$ python -q
>>> import numpy as np
>>> import numpy.linalg as la
>>> np.set_printoptions(precision=2, suppress=True, linewidth=100)
>>> X = np.load("w.npy")
>>> X
array([[ 3,  0,  0],
       [ 0, -2,  0],
       [-1,  5,  5]])
>>> # triangular
>>> Y = la.inv(X)
>>> round(float(la.cond(X)), 2)
5.28
>>> Y
array([[ 0.33,  0.  ,  0.  ],
       [ 0.  , -0.5 ,  0.  ],
       [ 0.07,  0.5 ,  0.2 ]])
>>> np.round(X @ Y, 2) + 0
array([[1., 0., 0.],
       [0., 1., 0.],
       [0., 0., 1.]])
>>> np.allclose(Y, X.T)
False
>>> la.det(X) * Y
array([[-10.,  -0.,  -0.],
       [ -0.,  15.,  -0.],
       [ -2., -15.,  -6.]])
>>> [int(la.matrix_rank(la.matrix_power(X, p))) for p in range(1, 4)]
[3, 3, 3]
>>> la.matrix_power(X - np.diag(np.diag(X)), 3)
array([[0, 0, 0],
       [0, 0, 0],
       [0, 0, 0]])
>>> w1 = np.array([[4, -3, -5, -1], [2, 1, 2, -1], [0, 2, 5, -1]])
>>> coef = np.array([3, 2, 0, 0])
>>> H = np.maximum(X @ w1 + coef, 0)
>>> H
array([[15,  0,  0,  0],
       [ 0,  0,  0,  2],
       [ 9, 20, 40,  0]])
>>> (H > 0).mean(axis=0)
array([0.67, 0.33, 0.33, 0.33])
>>> W2 = np.array([[2, 0], [1, 3], [3, 2], [3, 1]])
>>> w1 @ W2
array([[-13, -20],
       [  8,   6],
       [ 14,  15]])
>>> np.sort(np.abs(la.eigvals(X)))
array([2., 3., 5.])
>>> (X + X.T) / 2
array([[ 3. ,  0. , -0.5],
       [ 0. , -2. ,  2.5],
       [-0.5,  2.5,  5. ]])
>>> la.matrix_power(X, 3)
array([[ 27,   0,   0],
       [  0,  -8,   0],
       [-49,  95, 125]])
>>> X @ X
array([[ 9,  0,  0],
       [ 0,  4,  0],
       [-8, 15, 25]])
>>> Y = np.array([[-7]])
>>> W2 = np.array([[0, 2], [1, 6]])
>>> data = np.block([[Y, np.zeros((1, 2))], [np.zeros((2, 1)), W2]])
>>> data
array([[-7.,  0.,  0.],
       [ 0.,  0.,  2.],
       [ 0.,  1.,  6.]])
>>> # 2 blocks once reordered
>>> theta = np.radians(84)
>>> Rm = np.eye(3)
>>> Rm[2, 2] = Rm[1, 1] = np.cos(theta)
>>> Rm[2, 1], Rm[1, 2] = -np.sin(theta), np.sin(theta)
>>> Rm
array([[ 1.  ,  0.  ,  0.  ],
       [ 0.  ,  0.1 ,  0.99],
       [ 0.  , -0.99,  0.1 ]])
>>> Y = data @ Rm.T
>>> la.svd(data, compute_uv=False), la.svd(Y, compute_uv=False)
(array([7.  , 6.4 , 0.31]), array([7.  , 6.4 , 0.31]))
>>> np.allclose(data @ data.T, Y @ Y.T)
True
>>> Y
array([[-7.  ,  0.  ,  0.  ],
       [ 0.  ,  1.99,  0.21],
       [ 0.  ,  6.07, -0.37]])
>>> Y = np.array([[0, 2, 1], [0, 1, 4], [2, 5, 1]])
>>> np.einsum("ij,ij->i", data, data)
array([49.,  4., 37.])
>>> np.einsum("ij->j", data)
array([-7.,  1.,  8.])
>>> Y.T @ data.T
array([[  0.,   4.,  12.],
       [-14.,  10.,  31.],
       [ -7.,   2.,  10.]])
>>> x0 = np.array([-5, -1, -1])
>>> target = data @ x0
>>> target
array([35., -2., -7.])
>>> la.solve(data, target + data[:, 1])
array([-5.,  0., -1.])
>>> la.solve(data, 4 * target)
array([-20.,  -4.,  -4.])
>>> la.solve(data.T, data[1])
array([-0.,  1.,  0.])
>>> rng = np.random.default_rng(63146)
>>> z = rng.integers(0, 3, 9)
>>> W0 = np.array([[0, 3, 1, 0, 3, 2, 2, 1, 1],
...     [0, 2, 5, 5, 1, 5, 5, 1, 2],
...     [0, 1, 5, 1, 2, 4, 4, 0, 5],
...     [3, 5, 1, 0, 3, 1, 5, 4, 2],
...     [3, 3, 4, 5, 5, 4, 2, 3, 3],
...     [5, 3, 5, 1, 0, 0, 0, 0, 2],
...     [3, 0, 5, 5, 1, 3, 5, 5, 1],
...     [4, 2, 3, 0, 0, 2, 1, 1, 0],
...     [0, 5, 5, 5, 3, 0, 3, 5, 0]]) * (z[:, None] == z)
>>> W0
array([[0, 0, 0, 0, 3, 0, 0, 0, 0],
       [0, 2, 5, 0, 0, 5, 5, 0, 2],
       [0, 1, 5, 0, 0, 4, 4, 0, 5],
       [3, 0, 0, 0, 3, 0, 0, 0, 0],
       [3, 0, 0, 5, 5, 0, 0, 0, 0],
       [0, 3, 5, 0, 0, 0, 0, 0, 2],
       [0, 0, 5, 0, 0, 3, 5, 0, 1],
       [0, 0, 0, 0, 0, 0, 0, 1, 0],
       [0, 5, 5, 0, 0, 0, 3, 0, 0]])
>>> # splits into 3 blocks
>>> u, g = W0[3], W0[4]
>>> u @ g
np.int64(24)
>>> p = (u @ g) / (u @ u) * u
>>> round(float(la.norm(u + g) ** 2 + la.norm(u - g) ** 2), 2)
154.0
>>> p
array([4., 0., 0., 0., 4., 0., 0., 0., 0.])
>>> la.matrix_rank(np.outer(u, g))
np.int64(1)
